% ipython --no-banner

In [1]: import numpy as np

In [2]: import numpy.linalg as la

In [3]: np.set_printoptions(precision=3, suppress=True, linewidth=140)

In [4]: feats = np.loadtxt("test12.csv", delimiter=",")

In [5]: feats
Out[5]: 
array([[ 18.756, -15.218,   3.989],
       [ -0.959,  -3.732,  -4.699],
       [ 17.476, -14.996,   6.215],
       [  0.155,  -3.518,  -3.322],
       [  5.77 ,  18.087, -10.837],
       [  0.566,  -4.375,  -5.141],
       [  6.475,  21.806, -10.149],
       [  7.22 ,  21.588, -10.831],
       [ 16.93 , -15.86 ,   5.4  ],
       [  7.208,  20.466, -10.373],
       [  6.836,  19.817,  -8.033],
       [  5.549,  21.716,  -9.855],
       [ 17.032, -16.566,   7.1  ],
       [ -0.423,  -3.474,  -4.507],
       [  5.717,  21.634,  -7.895],
       [  2.017,  -3.035,  -2.883],
       [ 18.401, -16.75 ,   6.088],
       [ 18.558, -15.451,   7.724],
       [  5.937,  21.016, -11.546],
       [ 18.735, -15.595,   7.912]])

In [6]: C2 = feats.T @ feats

In [7]: np.allclose(C2, C2.T)
Out[7]: True

In [8]: print((feats @ feats.T).shape)
(20, 20)

In [9]: la.matrix_rank(C2)
Out[9]: np.int64(3)

In [10]: round(np.trace(C2), 3), round(float((feats ** 2).sum()), 3)
Out[10]: (np.float64(9055.627), 9055.627)

In [11]: cen = feats - feats.mean(axis=0)

In [12]: vecs = la.svd(cen)[2][:2]

In [13]: A2 = cen - cen @ vecs.T @ vecs

In [14]: (cen @ vecs.T).std(axis=0)
Out[14]: array([18.061,  5.912])

In [15]: A2.std(axis=0)
Out[15]: array([0.365, 0.319, 0.974])

In [16]: F = np.load("w.npy")

In [17]: F
Out[17]: 
array([[-0.079, -0.639, -0.441, -0.106,  0.617],
       [-0.157, -0.131, -0.649,  0.502, -0.534],
       [-0.157,  0.442,  0.012,  0.68 ,  0.563],
       [ 0.667,  0.447, -0.534, -0.231,  0.126],
       [ 0.707, -0.424,  0.314,  0.469, -0.044]])

In [18]: x = np.array([-2, 2, 1, -2, -3])

In [19]: la.norm(F @ x) <= la.norm(F, 2) * la.norm(x) + 1e-9
Out[19]: np.True_

In [20]: F @ np.eye(5)[2]
Out[20]: array([-0.441, -0.649,  0.012, -0.534,  0.314])

In [21]: np.round(F @ x, 3) + 0
Out[21]: array([-3.2  ,  0.   , -1.84 , -0.891, -2.754])

In [22]: A2 = np.array([[1, 0, 1, -2, 2, -2, 2, -1],
    ...:     [1, -1, -1, 0, 1, 2, 2, 2],
    ...:     [2, 2, 1, 1, 1, 1, 2, -1],
    ...:     [2, -2, 0, -1, 1, -2, -2, 1],
    ...:     [1, 2, 1, -1, -1, 2, -1, -2],
    ...:     [1, -1, 2, 0, 1, -1, -2, 1],
    ...:     [0, -2, 0, -2, 2, 1, 1, -1],
    ...:     [2, -2, 1, 0, 2, -2, -1, -1]])

In [23]: m1 = A2 - A2.T

In [24]: m1
Out[24]: 
array([[ 0, -1, -1, -4,  1, -3,  2, -3],
       [ 1,  0, -3,  2, -1,  3,  4,  4],
       [ 1,  3,  0,  1,  0, -1,  2, -2],
       [ 4, -2, -1,  0,  2, -2,  0,  1],
       [-1,  1,  0, -2,  0,  1, -3, -4],
       [ 3, -3,  1,  2, -1,  0, -3,  3],
       [-2, -4, -2,  0,  3,  3,  0,  0],
       [ 3, -4,  2, -1,  4, -3,  0,  0]])

In [25]: # skew-symmetric

In [26]: q, r_ = la.qr(m1)

In [27]: print(round(abs(r_[0, 0]), 3), round(la.norm(m1[:, 0]), 3))
6.403 6.403

In [28]: print(np.allclose(r_.T @ r_, m1.T @ m1))
True

In [29]: np.round(q.T @ q, 3) + 0
Out[29]: 
array([[1., 0., 0., 0., 0., 0., 0., 0.],
       [0., 1., 0., 0., 0., 0., 0., 0.],
       [0., 0., 1., 0., 0., 0., 0., 0.],
       [0., 0., 0., 1., 0., 0., 0., 0.],
       [0., 0., 0., 0., 1., 0., 0., 0.],
       [0., 0., 0., 0., 0., 1., 0., 0.],
       [0., 0., 0., 0., 0., 0., 1., 0.],
       [0., 0., 0., 0., 0., 0., 0., 1.]])

In [30]: np.abs(np.diag(r_))
Out[30]: array([6.403, 6.87 , 4.354, 5.178, 3.468, 2.27 , 3.483, 1.911])

In [31]: np.round(q @ r_, 3) + 0
Out[31]: 
array([[ 0., -1., -1., -4.,  1., -3.,  2., -3.],
       [ 1.,  0., -3.,  2., -1.,  3.,  4.,  4.],
       [ 1.,  3.,  0.,  1.,  0., -1.,  2., -2.],
       [ 4., -2., -1.,  0.,  2., -2.,  0.,  1.],
       [-1.,  1.,  0., -2.,  0.,  1., -3., -4.],
       [ 3., -3.,  1.,  2., -1.,  0., -3.,  3.],
       [-2., -4., -2.,  0.,  3.,  3.,  0.,  0.],
       [ 3., -4.,  2., -1.,  4., -3.,  0.,  0.]])
